>>> import numpy as np
>>> np.set_printoptions(suppress=True, linewidth=120)
>>> feats = np.load("arr.npy")
>>> feats
array([[-1.32,  0.72, -0.6 , -0.84,  1.08, -1.8 ,  0.6 ,  0.12,  2.4 , -0.84],
       [ 2.09, -1.14,  0.95,  1.33, -1.71,  2.85, -0.95, -0.19, -3.8 ,  1.33],
       [ 2.42, -1.32,  1.1 ,  1.54, -1.98,  3.3 , -1.1 , -0.22, -4.4 ,  1.54],
       [-1.21,  0.66, -0.55, -0.77,  0.99, -1.65,  0.55,  0.11,  2.2 , -0.77],
       [ 1.76, -0.96,  0.8 ,  1.12, -1.44,  2.4 , -0.8 , -0.16, -3.2 ,  1.12],
       [ 2.09, -1.14,  0.95,  1.33, -1.71,  2.85, -0.95, -0.19, -3.8 ,  1.33],
       [-1.43,  0.78, -0.65, -0.91,  1.17, -1.95,  0.65,  0.13,  2.6 , -0.91],
       [-1.43,  0.78, -0.65, -0.91,  1.17, -1.95,  0.65,  0.13,  2.6 , -0.91],
       [-0.88,  0.48, -0.4 , -0.56,  0.72, -1.2 ,  0.4 ,  0.08,  1.6 , -0.56]])
>>> Uu, sv, VT = np.linalg.svd(feats)
>>> np.argmax(sv[:-1] / (sv[1:] + 1e-6)) + 1
np.int64(1)
>>> out = Uu[:, :1] @ np.diag(sv[:1]) @ VT[:1]
>>> round(float(np.linalg.norm(feats - out) / np.linalg.norm(feats)), 4)
0.0
>>> round(np.linalg.norm(feats - out, 2), 4), round(float(sv[1]), 4)
(np.float64(0.0), 0.0)
>>> np.linalg.matrix_rank(feats, rtol=0.05)
np.int64(1)
>>> t3 = np.stack([feats, -3 * feats, feats[::-1]])
>>> np.linalg.matrix_rank(t3)
array([1, 1, 1])
>>> (t3 @ feats.T).shape
(3, 9, 9)
>>> np.round(np.einsum("bij,cij->bc", t3, t3), 4)
array([[ 215.4548, -646.3644, -104.8432],
       [-646.3644, 1939.0932,  314.5296],
       [-104.8432,  314.5296,  215.4548]])
>>> round(np.trace(np.linalg.pinv(feats) @ feats), 4)
np.float64(1.0)
>>> np.linalg.lstsq(feats[:-1].T, feats[-1])[2]
np.int32(1)
>>> np.allclose(feats[:-1].T @ np.linalg.lstsq(feats[:-1].T, feats[-1])[0], feats[-1])
True
>>> np.abs(np.diag(np.linalg.qr(feats)[1])) > 1e-9
array([ True, False, False, False, False, False, False, False, False])
>>> vec = np.array([2, 0, 1, 1, 0, 0, 1, 0, 1, 2])
>>> h1 = np.maximum(feats @ vec, 0)
>>> np.flatnonzero(h1 > 1e-9)
array([1, 2, 4, 5])
>>> print(np.round(feats.T @ h1, 4))
[ 36.9886 -20.1756  16.813   23.5382 -30.2634  50.439  -16.813   -3.3626 -67.252   23.5382]
>>> arr = np.load("out16.npy")
>>> print(arr)
[[-5  9  8]
 [ 8 -5  9]
 [ 9  8 -5]]
>>> vec = np.array([2, -4, -2])
>>> (arr @ vec).argmax()
np.int64(1)
>>> np.einsum("ij,j->i", arr, vec)
array([-62,  18,  -4])
>>> arr @ vec
array([-62,  18,  -4])
>>> print(np.linalg.norm(arr @ vec) <= np.linalg.norm(arr, 2) * np.linalg.norm(vec) + 1e-9)
True
>>> arr * vec
array([[-10, -36, -16],
       [ 16,  20, -18],
       [ 18, -32,  10]])
>>> np.sign((arr @ vec).round(6))
array([-1,  1, -1])
>>> sv = 3 * 0.2 ** np.arange(3)
>>> Q, _ = np.linalg.qr(np.array([[-0.6, -1.7, -0.8], [-0.4, -0.5, -0.3], [0.4, -0.3, -1.7]]))
>>> rng = np.random.default_rng(52)
>>> mat = rng.normal(size=(39, 3)) * sv @ Q
>>> print(mat.round(4))
[[ 1.7286 -1.5244  0.9214]
 [ 0.1506 -0.1323  0.2898]
 [-0.5317  0.2239 -0.1427]
 [-1.1094  1.1675 -0.6824]
 [-2.3139  2.631  -2.0565]
 [ 1.7749 -1.1832  0.1085]
 [-0.7824  0.736   0.3646]
 [ 3.3229 -2.5965  1.2414]
 [ 1.649  -0.8626 -0.3893]
 [-0.0782 -0.1148  0.2122]
 [-2.9644  2.5118 -1.1549]
 [ 3.0357 -1.6103 -0.2944]
 [-0.9847  0.6208  0.0207]
 [ 0.7872 -0.434   0.2164]
 [ 1.6895 -1.3234  0.5728]
 [-1.4271  0.4154  0.7953]
 [-5.5904  4.6029 -2.361 ]
 [ 0.7454 -0.6726  0.9705]
 [ 1.9101 -1.5969  0.7883]
 [ 1.4538 -0.8385  0.0243]
 [-1.8254  1.3472 -0.6044]
 [-0.8421  0.4519  0.2938]
 [-2.1604  1.9665 -1.0321]
 [-1.4035  1.3231 -0.9663]
 [ 1.3132 -1.1691  0.7042]
 [-0.2814  0.1509 -0.12  ]
 [-0.874   1.0719 -1.0828]
 [ 5.259  -3.9638  1.707 ]
 [ 0.3362 -0.5069  0.3251]
 [ 3.5757 -2.6412  0.895 ]
 [ 0.4763 -0.6801  1.3854]
 [-1.6445  1.6447 -1.2526]
 [ 1.1176 -0.809   0.1457]
 [ 0.0197  0.0611 -0.1664]
 [ 4.1899 -3.2211  1.5173]
 [-0.7863  1.0995 -1.1856]
 [ 0.2859  0.1753 -0.6864]
 [-0.8498  0.9688 -0.3765]
 [ 1.2762 -1.066   0.7139]]
>>> G = np.cov(mat, rowvar=False)
>>> np.round(np.median(mat, axis=0), 4)
array([ 0.1506, -0.1148,  0.1085])
>>> np.round(mat.std(axis=0), 4)
array([2.061 , 1.6539, 0.9256])
>>> np.round(np.corrcoef(mat.T), 4)
array([[ 1.    , -0.9847,  0.7862],
       [-0.9847,  1.    , -0.8722],
       [ 0.7862, -0.8722,  1.    ]])
>>> np.round(np.linalg.eigvalsh(G)[::-1], 4)
array([7.7329, 0.3043, 0.0091])
>>> print(np.round(np.polyfit(mat[:, 1], mat[:, 2], 1), 4))
[-0.4882 -0.056 ]
>>> round(np.corrcoef(mat[:, 1], mat[:, 2])[0, 1], 4)
np.float64(-0.8722)
>>> np.argsort(-mat.std(axis=0).round(6), kind="stable")
array([0, 1, 2])
>>> Z = mat[[1, 28]].astype(float)
>>> for _ in range(7):
...     labels = np.linalg.norm(mat[:, None] - Z, axis=-1).argmin(axis=1)
...     Z = np.array([mat[labels == j].mean(axis=0) for j in range(2)])
... 
>>> labels
array([1, 0, 0, 0, 0, 1, 0, 1, 1, 0, 0, 1, 0, 1, 1, 0, 0, 1, 1, 1, 0, 0, 0, 0, 1, 0, 0, 1, 1, 1, 1, 0, 1, 0, 1, 0, 0,
       0, 1])
>>> np.abs(Z[1] - Z[0]).argmax()
np.int64(0)
>>> np.bincount(labels)
array([21, 18])
>>> data = np.load("case11.npy")
>>> data
array([[0, 0, 0],
       [1, 1, 2],
       [0, 0, 1],
       [3, 2, 2],
       [3, 3, 1],
       [3, 2, 3]])
>>> vec = np.array([1, 8, -7])
>>> rhs = data @ vec
>>> print(rhs)
[ 0 -5 -7  5 20 -2]
>>> np.round(np.linalg.pinv(data) @ data, 4) + 0
array([[1., 0., 0.],
       [0., 1., 0.],
       [0., 0., 1.]])
>>> rhs = rhs + 0.05 * rng.normal(size=6)
>>> rhs.round(4)
array([ 0.0227, -5.0243, -6.9755,  5.0147, 20.1151, -1.9349])
>>> coef, *_ = np.linalg.lstsq(data, rhs)
>>> print(coef.round(4))
[ 0.9923  8.0453 -7.0111]
>>> [round(float(np.linalg.norm(np.linalg.solve(data.T @ data + lam * np.eye(3), data.T @ rhs))), 2) for lam in (0, 1, 10, 100)]
[10.72, 8.08, 3.08, 0.63]
>>> print(coef.round())
[ 1.  8. -7.]
>>> np.round(np.linalg.norm(rhs - data @ coef), 4)
np.float64(0.0737)
>>> out = np.c_[data[:, :1] @ np.array([[5]]), np.array([3, 0, 1, -4, -4, 1])]
>>> print(out)
[[ 0  3]
 [ 5  0]
 [ 0  1]
 [15 -4]
 [15 -4]
 [15  1]]
>>> print(np.round(np.linalg.norm(out - data @ np.linalg.lstsq(data, out)[0], axis=0), 4) + 0)
[0.     4.0666]
>>> np.linalg.matrix_rank(out)
np.int64(2)
>>> np.round(np.linalg.lstsq(data, out[:, 0])[0], 4) + 0
array([5., 0., 0.])
>>> out = data + rng.integers(-2, 3, (6, 1)) @ rng.integers(-2, 3, (1, 3))
>>> out
array([[-4, -2,  4],
       [-1,  0,  4],
       [-4, -2,  5],
       [ 5,  3,  0],
       [ 5,  4, -1],
       [-1,  0,  7]])
>>> np.linalg.matrix_rank(out - data, tol=1e-8)
np.int64(1)
>>> np.abs(out - data).sum(axis=1)
array([10,  5, 10,  5,  5, 10])
>>> Q, vecs = np.linalg.qr(data[:, :1])[0], np.linalg.qr(data[:, 1:])[0]
>>> sv = np.linalg.svd(Q.T @ vecs, compute_uv=False)
>>> print(np.round(np.degrees(np.arccos(sv.clip(0, 1))), 4))
[8.9904]
>>> round(float(np.linalg.norm(Q @ Q.T - vecs @ vecs.T, 2)), 4)
1.0
>>> Q, r_ = np.linalg.qr(data)
>>> print(Q.shape, r_.shape)
(6, 3) (3, 3)
>>> np.round(Q @ r_, 4) + 0
array([[0., 0., 0.],
       [1., 1., 2.],
       [0., 0., 1.],
       [3., 2., 2.],
       [3., 3., 1.],
       [3., 2., 3.]])
>>> np.round(np.abs(np.diag(r_)), 4)
array([5.2915, 0.8452, 2.    ])
>>> np.round(Q.T @ Q, 4) + 0
array([[1., 0., 0.],
       [0., 1., 0.],
       [0., 0., 1.]])
>>> Q.round(4) + 0
array([[ 0.    ,  0.    ,  0.    ],
       [-0.189 , -0.2535, -0.75  ],
       [ 0.    ,  0.    , -0.5   ],
       [-0.5669,  0.4226,  0.25  ],
       [-0.5669, -0.7606,  0.25  ],
       [-0.5669,  0.4226, -0.25  ]])
>>> X = np.load("dump.npy")
>>> X
array([[  0.4,   0.8,   0.1,   1.4,  -1. ,  -0.2,  -1.4,  -0.3,   1.1],
       [  0.4,  -1. ,   0.3,   2. ,  -1.5,   0.5,   1.4,   0.2,   0.3],
       [  0.8,   2.9,  -0.3,   1.5,  -1.2,   0.2,  -0.1,  -1. ,   0.1],
       [  4. ,   4. , -11. ,   2. ,  -7. ,  -9. ,   2. ,  -5. ,  -1. ],
       [ -0.7,  -0.5,   0.8,   1.5,  -1.4,   2. ,   0.7,   0.2,   0.5],
       [ -0.9,   0.9,  -1.2,  -1.7,  -0.7,   0.5,   0.8,  -0.4,   1.3],
       [  0.9,  -0.7,  -2.9,   1.6,   0.3,  -1. ,  -1. ,   1.6,   0.7],
       [ -0.7,   1. ,   0.6,  -1.4,   0.1,  -0.6,  -0.9,   0.8,  -0.5],
       [ -0.3,  -0.8,  -0.2,  -0.3,   0. ,  -0.8,   0.3,  -2.4,   0.5],
       [  1. ,  -1.3,   0.5,   0. ,   0.2,   0.5,   0.8,   1.9,   1.6]])
>>> r0 = np.array([0, 2])
>>> np.array([np.convolve(row, r0, "same") for row in X])
array([[  0. ,   0.8,   1.6,   0.2,   2.8,  -2. ,  -0.4,  -2.8,  -0.6],
       [  0. ,   0.8,  -2. ,   0.6,   4. ,  -3. ,   1. ,   2.8,   0.4],
       [  0. ,   1.6,   5.8,  -0.6,   3. ,  -2.4,   0.4,  -0.2,  -2. ],
       [  0. ,   8. ,   8. , -22. ,   4. , -14. , -18. ,   4. , -10. ],
       [  0. ,  -1.4,  -1. ,   1.6,   3. ,  -2.8,   4. ,   1.4,   0.4],
       [  0. ,  -1.8,   1.8,  -2.4,  -3.4,  -1.4,   1. ,   1.6,  -0.8],
       [  0. ,   1.8,  -1.4,  -5.8,   3.2,   0.6,  -2. ,  -2. ,   3.2],
       [  0. ,  -1.4,   2. ,   1.2,  -2.8,   0.2,  -1.2,  -1.8,   1.6],
       [  0. ,  -0.6,  -1.6,  -0.4,  -0.6,   0. ,  -1.6,   0.6,  -4.8],
       [  0. ,   2. ,  -2.6,   1. ,   0. ,   0.4,   1. ,   1.6,   3.8]])
>>> np.convolve(X[7], r0)
array([ 0. , -1.4,  2. ,  1.2, -2.8,  0.2, -1.2, -1.8,  1.6, -1. ])
>>> np.cross(X[7, :3], X[0, :3])
array([-0.38,  0.31, -0.96])
>>> np.polyval(r0, X[7])
array([2., 2., 2., 2., 2., 2., 2., 2., 2.])
